>>> import numpy as np
>>> from numpy import linalg as LA
>>> np.set_printoptions(precision=2, suppress=True, linewidth=120, legacy="1.25")
>>> rnd = lambda a: np.round(a, 2) + 0
>>> K = np.maximum(np.array([[1], [-1], [1], [-2], [0], [0], [1], [-2], [-1], [-1]]) @ np.array([[9, 5, 8, 4, 3]]) + np.array([4, -2, 2, 0, -1]), 0)
>>> K
array([[13,  3, 10,  4,  2],
       [ 0,  0,  0,  0,  0],
       [13,  3, 10,  4,  2],
       [ 0,  0,  0,  0,  0],
       [ 4,  0,  2,  0,  0],
       [ 4,  0,  2,  0,  0],
       [13,  3, 10,  4,  2],
       [ 0,  0,  0,  0,  0],
       [ 0,  0,  0,  0,  0],
       [ 0,  0,  0,  0,  0]])
>>> Uu, sigma, VT = LA.svd(K)
>>> np.argmax(sigma[:-1] / (sigma[1:] + 1e-6)) + 1
2
>>> print(rnd(sigma))
[30.48  2.24  0.    0.    0.  ]
>>> Y = Uu[:, :2] @ np.diag(sigma[:2]) @ VT[:2]
>>> print(rnd(LA.norm(K - Y, 2)), rnd(sigma[2]))
0.0 0.0
>>> LA.matrix_rank(Y)
2
>>> rnd(Y)
array([[13.,  3., 10.,  4.,  2.],
       [ 0.,  0.,  0.,  0.,  0.],
       [13.,  3., 10.,  4.,  2.],
       [ 0.,  0.,  0.,  0.,  0.],
       [ 4.,  0.,  2.,  0.,  0.],
       [ 4.,  0.,  2.,  0.,  0.],
       [13.,  3., 10.,  4.,  2.],
       [ 0.,  0.,  0.,  0.,  0.],
       [ 0.,  0.,  0.,  0.,  0.],
       [ 0.,  0.,  0.,  0.,  0.]])
>>> print(rnd(np.abs(K - Y).max()))
0.0
>>> A = np.load("a.npy")
>>> A
array([[0., 0., 0., 0., 0., 0., 3.],
       [0., 0., 0., 0., 0., 0., 0.],
       [0., 0., 0., 0., 0., 0., 1.],
       [0., 0., 0., 0., 0., 0., 3.],
       [0., 0., 0., 0., 0., 0., 1.],
       [0., 0., 0., 0., 0., 0., 3.],
       [3., 0., 1., 3., 1., 3., 0.]])
>>> rng = np.random.default_rng(422)
>>> z = rng.permutation(7)
>>> z
array([3, 0, 5, 4, 2, 6, 1])
>>> Y = A[z][:, z]
>>> rnd(np.sort(np.abs(LA.eigvals(Y))))
array([0.  , 0.  , 0.  , 0.  , 0.  , 5.39, 5.39])
>>> print(Y)
[[0. 0. 0. 0. 0. 3. 0.]
 [0. 0. 0. 0. 0. 3. 0.]
 [0. 0. 0. 0. 0. 3. 0.]
 [0. 0. 0. 0. 0. 1. 0.]
 [0. 0. 0. 0. 0. 1. 0.]
 [3. 3. 3. 1. 1. 0. 0.]
 [0. 0. 0. 0. 0. 0. 0.]]
>>> np.diag(Y)
array([0., 0., 0., 0., 0., 0., 0.])
>>> rnd(LA.det(Y)), rnd(LA.det(A[z]))
(0.0, 0.0)
>>> rk = LA.matrix_rank(Y)
>>> rk
2
>>> ns = LA.svd(Y)[2][rk:].T
>>> print([int(LA.matrix_rank(np.delete(Y, i, axis=0))) for i in range(7)])
[2, 2, 2, 2, 2, 1, 2]
>>> [int(LA.matrix_rank(Y[:i])) for i in range(1, len(Y) + 1)]
[1, 1, 1, 1, 1, 2, 2]
>>> feats = np.loadtxt("x.csv", delimiter=",")
>>> print(rnd(feats))
[[ 0.81 -0.33 -0.14  0.15]
 [-0.33  0.36 -0.04  0.35]
 [-0.14 -0.04  0.07 -0.2 ]
 [ 0.15  0.35 -0.2   0.76]]
>>> LA.lstsq(A[:-1].T, A[-1])[2]
1
>>> np.unique(A.round(6), axis=0).shape
(4, 7)
>>> np.allclose(A[:-1].T @ LA.lstsq(A[:-1].T, A[-1])[0], A[-1])
False
>>> rnd(A @ LA.pinv(A) @ A)
array([[0., 0., 0., 0., 0., 0., 3.],
       [0., 0., 0., 0., 0., 0., 0.],
       [0., 0., 0., 0., 0., 0., 1.],
       [0., 0., 0., 0., 0., 0., 3.],
       [0., 0., 0., 0., 0., 0., 1.],
       [0., 0., 0., 0., 0., 0., 3.],
       [3., 0., 1., 3., 1., 3., 0.]])
>>> Uu, sigma, VT = LA.svd(feats)
>>> V = VT[:(sigma > 1e-8).sum()]
>>> vec = feats[0] + -3 * feats[2] + rng.integers(2) * np.eye(4)[2]
>>> rnd(vec)
array([ 1.24, -0.21,  0.65,  0.76])
>>> rnd(np.diag(V.T @ V))
array([0.81, 0.36, 0.07, 0.76])
>>> rnd(LA.norm(vec - V.T @ V @ vec))
0.97
>>> W = np.array([[2, 0, 3, 1], [-3, 3, -1, -1], [-1, -2, -2, -3], [-3, 3, 1, 3]])
>>> c = np.array([0, 3, -2, 2])
>>> hid = np.maximum(feats @ W + c, 0)
>>> rnd(hid)
array([[2.31, 2.74, 1.2 , 4.03],
       [0.  , 5.21, 0.  , 2.46],
       [0.38, 2.13, 0.  , 1.08],
       [0.  , 6.72, 0.  , 4.69]])
>>> (hid > 0).mean(axis=0)
array([0.5 , 1.  , 0.25, 1.  ])
>>> C = np.array([[-5, 0, 3], [1, 5, -4], [2, 5, 1], [2, 5, -2]])
>>> print((hid @ C).round(6).argmax(axis=1))
[1 1 1 1]
>>> vec = np.array([-6, 9, -9, 8])
>>> print(rnd(np.eye(4) - feats))
[[ 0.19  0.33  0.14 -0.15]
 [ 0.33  0.64  0.04 -0.35]
 [ 0.14  0.04  0.93  0.2 ]
 [-0.15 -0.35  0.2   0.24]]
>>> rnd((vec - feats @ vec) @ (feats @ vec))
0.0
>>> rnd(feats @ feats @ vec)
array([-5.35,  8.39, -1.75, 10.1 ])
>>> rnd(feats @ vec)
array([-5.35,  8.39, -1.75, 10.1 ])
>>> Y = np.array([[0, 3], [2, 1], [-3, 0], [2, -3]])
>>> rnd(np.einsum("ik,kj->ji", feats, Y))
array([[ 0.07,  1.54, -0.69,  2.82],
       [ 1.65, -1.67,  0.14, -1.48]])
>>> rnd(np.einsum("ij,ij->i", feats, feats))
array([0.81, 0.36, 0.07, 0.76])
>>> LA.matrix_rank(feats @ Y)
2
>>> X = np.load("out3.npy")
>>> rnd(X)
array([[0.33, 0.33, 0.  , 0.33],
       [0.  , 0.5 , 0.5 , 0.  ],
       [0.  , 0.5 , 0.5 , 0.  ],
       [0.  , 0.5 , 0.  , 0.5 ]])
>>> rnd(np.abs(LA.eigvals(X)).max())
1.0
>>> rnd((X + X.T) / 2)
array([[0.33, 0.17, 0.  , 0.17],
       [0.17, 0.5 , 0.5 , 0.25],
       [0.  , 0.5 , 0.5 , 0.  ],
       [0.17, 0.25, 0.  , 0.5 ]])
>>> rnd(X @ X)
array([[0.11, 0.44, 0.17, 0.28],
       [0.  , 0.5 , 0.5 , 0.  ],
       [0.  , 0.5 , 0.5 , 0.  ],
       [0.  , 0.5 , 0.25, 0.25]])
>>> rnd(np.trace(X))
1.83
>>> print(np.allclose(X @ X.T, X.T @ X))
False
>>> rnd((X - X.T) / 2)
array([[ 0.  ,  0.17,  0.  ,  0.17],
       [-0.17,  0.  ,  0.  , -0.25],
       [ 0.  ,  0.  ,  0.  ,  0.  ],
       [-0.17,  0.25,  0.  ,  0.  ]])
>>> rnd(LA.det(X))
0.0
>>> Y = np.array([[0, -1, 2], [0, -1, -3]])
>>> C = np.kron(Y, X)
>>> C.shape
(8, 12)
>>> print(rnd(C))
[[ 0.    0.    0.    0.   -0.33 -0.33  0.   -0.33  0.67  0.67  0.    0.67]
 [ 0.    0.    0.    0.    0.   -0.5  -0.5   0.    0.    1.    1.    0.  ]
 [ 0.    0.    0.    0.    0.   -0.5  -0.5   0.    0.    1.    1.    0.  ]
 [ 0.    0.    0.    0.    0.   -0.5   0.   -0.5   0.    1.    0.    1.  ]
 [ 0.    0.    0.    0.   -0.33 -0.33  0.   -0.33 -1.   -1.    0.   -1.  ]
 [ 0.    0.    0.    0.    0.   -0.5  -0.5   0.    0.   -1.5  -1.5   0.  ]
 [ 0.    0.    0.    0.    0.   -0.5  -0.5   0.    0.   -1.5  -1.5   0.  ]
 [ 0.    0.    0.    0.    0.   -0.5   0.   -0.5   0.   -1.5   0.   -1.5 ]]
>>> rnd(LA.norm(C, 2)), rnd(LA.norm(Y, 2) * LA.norm(X, 2))
(4.16, 4.16)
